$ python -q
>>> import numpy as np
>>> np.set_printoptions(precision=2, suppress=True, linewidth=120, floatmode="fixed")
>>> W0 = np.loadtxt("layer3.csv", delimiter=",")
>>> W0
array([[2.00, 0.00, 0.00, 0.00],
       [0.00, 2.00, 0.00, 0.00],
       [0.00, 0.00, 2.00, 0.00],
       [0.00, 0.00, 0.00, 1.00]])
>>> rng = np.random.default_rng(989435)
>>> lab = rng.permutation(4)
>>> Y = W0[:, lab] * rng.choice([-1, 1], 4)
>>> Y
array([[-2.00, -0.00, -0.00, -0.00],
       [-0.00, -2.00, -0.00, -0.00],
       [-0.00, -0.00, -0.00, -2.00],
       [-0.00, -0.00, -1.00, -0.00]])
>>> U, _, VT = np.linalg.svd(W0.T @ Y)
>>> lab
array([0, 1, 3, 2])
>>> U @ VT
array([[-1.00,  0.00,  0.00,  0.00],
       [ 0.00, -1.00,  0.00,  0.00],
       [ 0.00,  0.00,  0.00, -1.00],
       [ 0.00,  0.00, -1.00,  0.00]])
>>> np.linalg.lstsq(W0, Y)[0]
array([[-1.00,  0.00,  0.00,  0.00],
       [ 0.00, -1.00,  0.00,  0.00],
       [ 0.00,  0.00,  0.00, -1.00],
       [ 0.00,  0.00, -1.00,  0.00]])
>>> (Y != 0).astype(int)
array([[1, 0, 0, 0],
       [0, 1, 0, 0],
       [0, 0, 0, 1],
       [0, 0, 1, 0]])
>>> np.round(np.linalg.det(Y), 2)
np.float64(-8.0)
>>> Y = np.linalg.inv(W0)
>>> np.allclose(Y, W0.T)
False
>>> x = np.ones(4)
>>> for _ in range(7):
...     x = W0 @ x
...     x /= np.linalg.norm(x)
...     print(round(x @ W0 @ x, 2))
... 
1.92
1.98
1.99
2.0
2.0
2.0
2.0
>>> np.round(np.linalg.eigvalsh(W0)[-1], 2)
np.float64(2.0)
>>> W0 @ W0.T
array([[4.00, 0.00, 0.00, 0.00],
       [0.00, 4.00, 0.00, 0.00],
       [0.00, 0.00, 4.00, 0.00],
       [0.00, 0.00, 0.00, 1.00]])
>>> A = np.array([[-1.4, -0.6, -0.6, 0.2, 0.1],
...     [0.1, -0.4, 0.2, 0.0, -0.7],
...     [0.1, -0.3, -0.2, 0.0, -1.0],
...     [-0.9, -0.9, -1.2, -2.6, 0.9],
...     [-0.2, 0.2, -1.7, 0.1, -0.4]])
>>> A
array([[-1.40, -0.60, -0.60,  0.20,  0.10],
       [ 0.10, -0.40,  0.20,  0.00, -0.70],
       [ 0.10, -0.30, -0.20,  0.00, -1.00],
       [-0.90, -0.90, -1.20, -2.60,  0.90],
       [-0.20,  0.20, -1.70,  0.10, -0.40]])
>>> np.linalg.cond(A) > 100
np.False_
>>> np.abs(np.linalg.svd(A)[2][-1])
array([0.47, 0.72, 0.21, 0.31, 0.35])
>>> round(np.log10(np.linalg.cond(A)))
2
>>> np.round(np.linalg.norm(A, 2) / np.linalg.norm(A), 2)
np.float64(0.79)
>>> E = (rng.random((4, 4)) < 0.3) + np.eye(4)
>>> E /= E.sum(axis=1, keepdims=True)
>>> E
array([[0.67, 0.33, 0.00, 0.00],
       [0.50, 0.50, 0.00, 0.00],
       [0.00, 0.50, 0.50, 0.00],
       [0.50, 0.00, 0.00, 0.50]])
>>> # a transition matrix
>>> def softmax(z):
...     e = np.exp(z - z.max(axis=-1, keepdims=True))
...     return e / e.sum(axis=-1, keepdims=True)
... 
>>> softmax(E).sum(axis=1)
array([1.00, 1.00, 1.00, 1.00])
>>> att = E @ E.T / np.sqrt(4)
>>> softmax(att).round(6).argmax(axis=1)
array([0, 0, 2, 3])
>>> softmax(att + np.triu(np.full(att.shape, -np.inf), 1))
array([[1.00, 0.00, 0.00, 0.00],
       [0.50, 0.50, 0.00, 0.00],
       [0.31, 0.32, 0.37, 0.00],
       [0.26, 0.25, 0.22, 0.28]])
>>> np.linalg.matrix_power(E, 2)
array([[0.61, 0.39, 0.00, 0.00],
       [0.58, 0.42, 0.00, 0.00],
       [0.25, 0.50, 0.25, 0.00],
       [0.58, 0.17, 0.00, 0.25]])
>>> E @ np.ones(4)
array([1.00, 1.00, 1.00, 1.00])
>>> pr = np.eye(4)[2]
>>> for _ in range(6):
...     pr = pr @ E
...     print(pr.round(2))
... 
[0.00 0.50 0.50 0.00]
[0.25 0.50 0.25 0.00]
[0.42 0.46 0.12 0.00]
[0.51 0.43 0.06 0.00]
[0.55 0.42 0.03 0.00]
[0.58 0.41 0.02 0.00]
>>> x = np.array([3, 1, 3, 3])
>>> target = E @ x
>>> beta, lr = np.zeros(4), 1 / np.linalg.norm(E, 2) ** 2
>>> for i in range(40):
...     beta -= lr * E.T @ (E @ beta - target)
...     if i % 10 == 0: print(i, round(np.linalg.norm(E @ beta - target), 2))
... 
0 1.28
10 0.29
20 0.12
30 0.1
>>> beta
array([2.69, 1.44, 2.54, 3.32])
>>> hat = np.triu(np.array([[5, -4, 2, 3], [-1, -5, -4, -1], [-5, -1, -4, 0], [-5, -2, -1, 3]]), 1) + np.eye(4)
>>> Y = hat @ E @ np.linalg.inv(hat)
>>> round(np.trace(Y), 2), np.round(np.trace(E), 2)
(np.float64(2.17), np.float64(2.17))
>>> Y.round(2) + 0
array([[ 0.17,  0.00,  0.67,  1.00],
       [ 0.00, -1.50, -8.00, -2.00],
       [ 0.00,  0.50,  2.50,  0.50],
       [ 0.50,  2.00,  7.00,  1.00]])
>>> np.linalg.matrix_rank(Y)
np.int64(4)
>>> np.poly(Y)
array([ 1.00, -2.17,  1.58, -0.46,  0.04])
